In [1]: import numpy as np

In [2]: from numpy import linalg as LA

In [3]: np.set_printoptions(suppress=True, linewidth=120)

In [4]: Y = np.array([[2, 1, -1], [-3, -2, 1], [-1, 0, 3]])

In [5]: arr = np.triu(Y, 1)

In [6]: print(arr)
[[ 0  1 -1]
 [ 0  0  1]
 [ 0  0  0]]

In [7]: x0 = np.array([-1, 0, 1])

In [8]: print(arr @ np.ones(3))
[0. 1. 0.]

In [9]: print((arr @ x0).argmax())
1

In [10]: print(np.sign((arr @ x0).round(6)))
[-1  1  0]

In [11]: print((arr * x0).sum(axis=1))
[-1  1  0]

In [12]: print(arr * x0)
[[ 0  0 -1]
 [ 0  0  1]
 [ 0  0  0]]

In [13]: print(LA.norm(arr @ x0) <= LA.norm(arr, 2) * LA.norm(x0) + 1e-9)
True

In [14]: rng = np.random.default_rng(39963)

In [15]: Y = arr + rng.integers(-2, 3, (3, 2)) @ rng.integers(-2, 3, (2, 3))

In [16]: print(Y)
[[-1  5  0]
 [-1  4  2]
 [ 0  0  0]]

In [17]: print(np.abs(Y - arr).sum(axis=1))
[6 6 0]

In [18]: print(np.round(LA.svd(Y - arr, compute_uv=False), 2) + 0)
[6. 0. 0.]

In [19]: blk = np.stack([arr, -3 * arr, arr[::-1]])

In [20]: print(np.einsum("bij,cij->bc", blk, blk))
[[ 3 -9  1]
 [-9 27 -3]
 [ 1 -3  3]]

In [21]: print(np.round(LA.norm(blk, axis=(1, 2)), 2))
[1.73 5.2  1.73]

In [22]: print(LA.matrix_rank(blk.reshape(3, -1)))
2

In [23]: print((blk @ arr.T).shape)
(3, 3, 3)

In [24]: labels = rng.integers(0, 3, 7)

In [25]: data = np.triu((labels[:, None] == labels) & (rng.random((7, 7)) < 0.8), 1).astype(int)

In [26]: data += data.T

In [27]: print(data)
[[0 0 1 0 0 1 1]
 [0 0 0 1 1 0 0]
 [1 0 0 0 0 1 1]
 [0 1 0 0 0 0 0]
 [0 1 0 0 0 0 0]
 [1 0 1 0 0 0 0]
 [1 0 1 0 0 0 0]]

In [28]: # 2 blocks once reordered

In [29]: print(data @ data)
[[3 0 2 0 0 1 1]
 [0 2 0 0 0 0 0]
 [2 0 3 0 0 1 1]
 [0 0 0 1 1 0 0]
 [0 0 0 1 1 0 0]
 [1 0 1 0 0 2 2]
 [1 0 1 0 0 2 2]]

In [30]: print(np.round(np.sort(LA.eigvals(data).real), 2) + 0)
[-1.56 -1.41 -1.    0.    0.    1.41  2.56]

In [31]: print(np.flatnonzero(LA.matrix_power((data != 0) + (data.T != 0) + np.eye(7), 7)[4]))
[1 3 4]

In [32]: rk = LA.matrix_rank(data)

In [33]: print(rk)
5

In [34]: N = LA.svd(data)[2][rk:].T

In [35]: print(LA.matrix_rank(data.T @ data), LA.matrix_rank(data @ data.T))
5 5

In [36]: print(np.round(N @ N.T, 2) + 0)
[[ 0.   0.   0.   0.   0.   0.   0. ]
 [ 0.   0.   0.   0.   0.   0.   0. ]
 [ 0.   0.   0.   0.   0.   0.   0. ]
 [ 0.   0.   0.   0.5 -0.5  0.   0. ]
 [ 0.   0.   0.  -0.5  0.5  0.   0. ]
 [ 0.   0.   0.   0.   0.   0.5 -0.5]
 [ 0.   0.   0.   0.   0.  -0.5  0.5]]

In [37]: print([int(LA.matrix_rank(data[:, :j + 1])) for j in range(7)])
[1, 2, 3, 4, 4, 5, 5]

In [38]: print(np.allclose(data @ N, 0))
True

In [39]: print([int(LA.matrix_rank(np.delete(data, i, axis=0))) for i in range(7)])
[4, 4, 4, 5, 5, 5, 5]

In [40]: x0 = np.array([-4, 2, -5, -5, -4, -5, -1])

In [41]: print(data @ (2 * x0))
[-22 -18 -20   4   4 -18 -18]

In [42]: print(np.sign((data @ x0).round(6)))
[-1 -1 -1  1  1 -1 -1]

In [43]: print((data @ x0).argmax())
3

In [44]: print(data @ np.eye(7)[0])
[0. 0. 1. 0. 0. 1. 1.]

In [45]: print((data * x0).sum(axis=1))
[-11  -9 -10   2   2  -9  -9]

In [46]: w, V = LA.eigh(data)

In [47]: x0 = np.array([-1, -2, 1, -2, 0, 0, 0])

In [48]: print((np.sign(V[:, -1].round(6)) == np.sign(V[0, -1].round(6))).astype(int))
[1 0 1 0 0 1 1]

In [49]: print(np.abs(data).sum(axis=1).max(), round(np.abs(w).max(), 2))
3 2.56

In [50]: mat = np.array([[2, -1, 0], [-1, 3, 0], [-2, 1, -1]])

In [51]: print(mat)
[[ 2 -1  0]
 [-1  3  0]
 [-2  1 -1]]

In [52]: print(round(float(LA.norm(mat[1] - mat[0])), 2))
5.0

In [53]: print(mat[1] @ mat[0])
-5

In [54]: print(np.round(LA.norm(mat, 1), 2), np.round(LA.norm(mat, np.inf), 2))
5.0 4.0

In [55]: print(np.round(LA.norm(mat[1], 1), 2), np.round(LA.norm(mat[1], np.inf), 2))
4.0 3.0

In [56]: A = np.loadtxt("x.csv", delimiter=",")

In [57]: print(A.round(2))
[[ 14.47 -27.53 -11.92  28.53  14.07  29.35]
 [  7.8   -6.43   0.48   9.41   3.76   7.52]
 [  6.78  -4.63   1.12   7.63   2.8    5.61]
 [  1.4    0.18   0.9    1.25  -0.03   0.09]
 [  0.4    0.15   0.29   0.38  -0.07  -0.06]
 [ -0.8   -0.85  -0.61  -1.16   0.52   0.56]
 [ -0.9   -1.4   -0.59  -1.82   0.94   0.96]
 [ -0.86  -1.7   -0.46  -2.23   1.19   1.18]
 [ -0.2   -2.58   0.8   -3.96   2.14   1.8 ]
 [  1.    -3.     3.    -6.     3.     2.  ]
 [  5.9   -2.07  12.54 -13.2    4.77   0.6 ]
 [  6.95  -1.62  14.68 -14.71   5.     0.08]
 [  8.55  -0.84  17.97 -17.01   5.29  -0.8 ]
 [ 11.87   1.11  25.   -21.86   5.72  -2.93]
 [ 12.6    1.59  26.59 -22.95   5.78  -3.44]
 [ 14.04   2.58  29.71 -25.08   5.89  -4.49]]

In [58]: # looks like rank 3

In [59]: C2 = np.cov(A, rowvar=False)

In [60]: print(np.argwhere(np.triu(np.abs(np.corrcoef(A.T)) > 0.8, 1)))
[[0 4]
 [1 5]
 [2 3]
 [3 5]]

In [61]: print(np.round(np.corrcoef(A[:, 4], A[:, 1])[0, 1], 2))
-0.71

In [62]: print(np.round(np.corrcoef(A.T), 2))
[[ 1.   -0.3   0.55 -0.19  0.83  0.25]
 [-0.3   1.    0.59 -0.79 -0.71 -0.99]
 [ 0.55  0.59  1.   -0.92  0.15 -0.66]
 [-0.19 -0.79 -0.92  1.    0.15  0.85]
 [ 0.83 -0.71  0.15  0.15  1.    0.64]
 [ 0.25 -0.99 -0.66  0.85  0.64  1.  ]]

In [63]: print(np.round(LA.eigvalsh(C2)[::-1], 2) + 0)
[398.32  85.69   7.68   0.     0.     0.  ]

In [64]: print(C2.shape)
(6, 6)

In [65]: print(np.round(A.std(axis=0), 2))
[ 5.47  6.72 11.65 13.48  3.37  7.54]

In [66]: Xc = A - A.mean(axis=0)

In [67]: V = LA.svd(Xc)[2][:3]

In [68]: Y = Xc - Xc @ V.T @ V

In [69]: print(round(float(LA.norm(Y) / LA.norm(Xc)), 2))
0.0

In [70]: print(LA.norm(Y, axis=1).round(6).argmax())
0

In [71]: print(np.round(Y.std(axis=0), 2) + 0)
[0. 0. 0. 0. 0. 0.]

In [72]: E = np.loadtxt("arr.csv", delimiter=",")

In [73]: print(E)
[[-1.3 -2.3  0.4]
 [ 0.3  1.4 -0.9]
 [-1.5  0.2  0.1]
 [ 0.8  0.1  0.7]
 [-1.  -0.3  0.9]]

In [74]: proj = E @ LA.solve(E.T @ E, E.T)

In [75]: print(np.allclose(proj @ proj, proj))
True

In [76]: print(LA.matrix_rank(np.eye(5) - proj))
2

In [77]: Q = E.astype(float).copy()

In [78]: for j in range(3):
    ...:     Q[:, j] -= Q[:, :j] @ (Q[:, :j].T @ Q[:, j])
    ...:     Q[:, j] /= LA.norm(Q[:, j])
    ...: 

In [79]: print(np.round(Q.T @ E, 2) + 0)
[[ 2.38  1.47 -0.54]
 [ 0.    2.29 -0.69]
 [ 0.    0.    1.23]]

In [80]: print(np.round(Q.T @ Q, 2) + 0)
[[1. 0. 0.]
 [0. 1. 0.]
 [0. 0. 1.]]

In [81]: labels = rng.permutation(3)

In [82]: Y = E[:, labels] * rng.choice([-1, 1], 3)

In [83]: print(Y)
[[ 0.4 -1.3 -2.3]
 [-0.9  0.3  1.4]
 [ 0.1 -1.5  0.2]
 [ 0.7  0.8  0.1]
 [ 0.9 -1.  -0.3]]

In [84]: U, _, VT = LA.svd(E.T @ Y)

In [85]: print(np.round(U @ VT, 2) + 0)
[[0. 1. 0.]
 [0. 0. 1.]
 [1. 0. 0.]]

In [86]: print(np.round(LA.lstsq(E, Y)[0], 2) + 0)
[[0. 1. 0.]
 [0. 0. 1.]
 [1. 0. 0.]]

In [87]: M = np.loadtxt("layer10.csv", delimiter=",")

In [88]: print(M)
[[0. 0. 1. 0.]
 [1. 0. 0. 0.]
 [0. 1. 0. 0.]
 [0. 0. 0. 1.]]

In [89]: labels = rng.permutation(4)

In [90]: print(labels)
[1 0 2 3]

In [91]: Y = M[labels][:, labels]

In [92]: print(round(LA.det(Y), 2), round(float(LA.det(M[labels])), 2))
1.0 -1.0

In [93]: print(np.round(np.sort(np.abs(LA.eigvals(Y))), 2))
[1. 1. 1. 1.]

In [94]: print(np.round(LA.matrix_power(M, 2), 2))
[[0. 1. 0. 0.]
 [0. 0. 1. 0.]
 [1. 0. 0. 0.]
 [0. 0. 0. 1.]]

In [95]: print(np.round(LA.matrix_power(M, 100), 2))
[[0. 0. 1. 0.]
 [1. 0. 0. 0.]
 [0. 1. 0. 0.]
 [0. 0. 0. 1.]]

In [96]: p = np.eye(4)[1]

In [97]: for _ in range(4):
    ...:     p = p @ M
    ...:     print(p.round(2))
    ...: 
[1. 0. 0. 0.]
[0. 0. 1. 0.]
[0. 1. 0. 0.]
[1. 0. 0. 0.]

In [98]: print(round(LA.det(M), 2))
1.0

In [99]: x0 = np.array([1, 0, -1, 0])

In [100]: h1 = np.maximum(M @ x0, 0)

In [101]: print(np.flatnonzero(h1 > 1e-9))
[1]

In [102]: print(M.T @ h1)
[1. 0. 0. 0.]

In [103]: print(np.round(np.tanh(M @ x0), 2))
[-0.76  0.76  0.    0.  ]

In [104]: print(h1)
[0. 1. 0. 0.]

In [105]: print(np.kron(np.eye(2, dtype=int), M))
[[0. 0. 1. 0. 0. 0. 0. 0.]
 [1. 0. 0. 0. 0. 0. 0. 0.]
 [0. 1. 0. 0. 0. 0. 0. 0.]
 [0. 0. 0. 1. 0. 0. 0. 0.]
 [0. 0. 0. 0. 0. 0. 1. 0.]
 [0. 0. 0. 0. 1. 0. 0. 0.]
 [0. 0. 0. 0. 0. 1. 0. 0.]
 [0. 0. 0. 0. 0. 0. 0. 1.]]

In [106]: print(np.einsum("ij,ji->", M, M))
1.0

In [107]: print(round(LA.det(2 * M), 2), np.round(LA.det(M), 2))
16.0 1.0

In [108]: print(np.einsum("ii->", M))
1.0
